% python3 -q
>>> import numpy as np
>>> import numpy.linalg as la
>>> np.set_printoptions(precision=3, suppress=True, linewidth=140)
>>> feats = np.load("mat.npy")
>>> feats
array([[1, 2, 1],
       [0, 0, 0],
       [3, 2, 2],
       [0, 2, 0],
       [0, 0, 0],
       [0, 0, 0],
       [0, 0, 0],
       [0, 0, 0],
       [0, 0, 0],
       [0, 2, 0],
       [0, 2, 0],
       [0, 0, 0],
       [1, 2, 1],
       [3, 2, 2],
       [0, 0, 0],
       [1, 0, 1],
       [0, 0, 0],
       [1, 2, 1],
       [3, 0, 2],
       [0, 0, 0],
       [3, 0, 2],
       [0, 0, 0],
       [0, 2, 0],
       [0, 2, 0],
       [0, 0, 0],
       [0, 0, 0],
       [0, 0, 0],
       [0, 0, 0],
       [0, 0, 0]])
>>> # rows 1 and 4 are equal
>>> cov = np.cov(feats, rowvar=False)
>>> cov
array([[1.113, 0.249, 0.764],
       [0.249, 0.936, 0.204],
       [0.764, 0.204, 0.537]])
>>> print(np.corrcoef(feats.T))
[[1.    0.244 0.988]
 [0.244 1.    0.288]
 [0.988 0.288 1.   ]]
>>> la.eigvalsh(cov)[::-1]
array([1.765, 0.813, 0.008])
>>> np.polyfit(feats[:, 0], feats[:, 2], 1)
array([0.686, 0.035])
>>> print(round(float(np.corrcoef(feats[:, 0], feats[:, 2])[0, 1]), 3))
0.988
>>> feats.std(axis=0)
array([1.037, 0.951, 0.72 ])
>>> left, sv, VT = la.svd(feats, full_matrices=False)
>>> np.allclose(left * sv @ VT, feats)
True
>>> np.round(left.T @ left, 3) + 0
array([[1., 0., 0.],
       [0., 1., 0.],
       [0., 0., 1.]])
>>> sv / sv[0]
array([1.   , 0.579, 0.056])
>>> print(np.cumsum(sv ** 2) / np.sum(sv ** 2))
[0.747 0.998 1.   ]
>>> np.round(np.sqrt((sv ** 2).sum()), 3), round(float(la.norm(feats)), 3)
(np.float64(10.0), 10.0)
>>> (sv > 1e-8).sum()
np.int64(3)
>>> hat = feats @ la.solve(feats.T @ feats, feats.T)
>>> np.round(la.eigvalsh(hat), 3) + 0
array([0., 0., 0., 0., 0., 0., 0., 0., 0., 0., 0., 0., 0., 0., 0., 0., 0., 0., 0., 0., 0., 0., 0., 0., 0., 0., 1., 1., 1.])
>>> np.allclose(hat @ hat, hat)
True
>>> la.matrix_rank(np.eye(29) - hat)
np.int64(26)
>>> np.diag(hat)
array([0.259, 0.   , 0.287, 0.148, 0.   , 0.   , 0.   , 0.   , 0.   , 0.148, 0.148, 0.   , 0.259, 0.287, 0.   , 0.333, 0.   , 0.259, 0.287,
       0.   , 0.287, 0.   , 0.148, 0.148, 0.   , 0.   , 0.   , 0.   , 0.   ])
>>> np.round(np.trace(hat), 3)
np.float64(3.0)
>>> D = la.norm(feats[:, None] - feats[None], axis=-1)
>>> la.norm(feats, axis=1)
array([2.449, 0.   , 4.123, 2.   , 0.   , 0.   , 0.   , 0.   , 0.   , 2.   , 2.   , 0.   , 2.449, 4.123, 0.   , 1.414, 0.   , 2.449, 3.606,
       0.   , 3.606, 0.   , 2.   , 2.   , 0.   , 0.   , 0.   , 0.   , 0.   ])
>>> print(D.shape)
(29, 29)
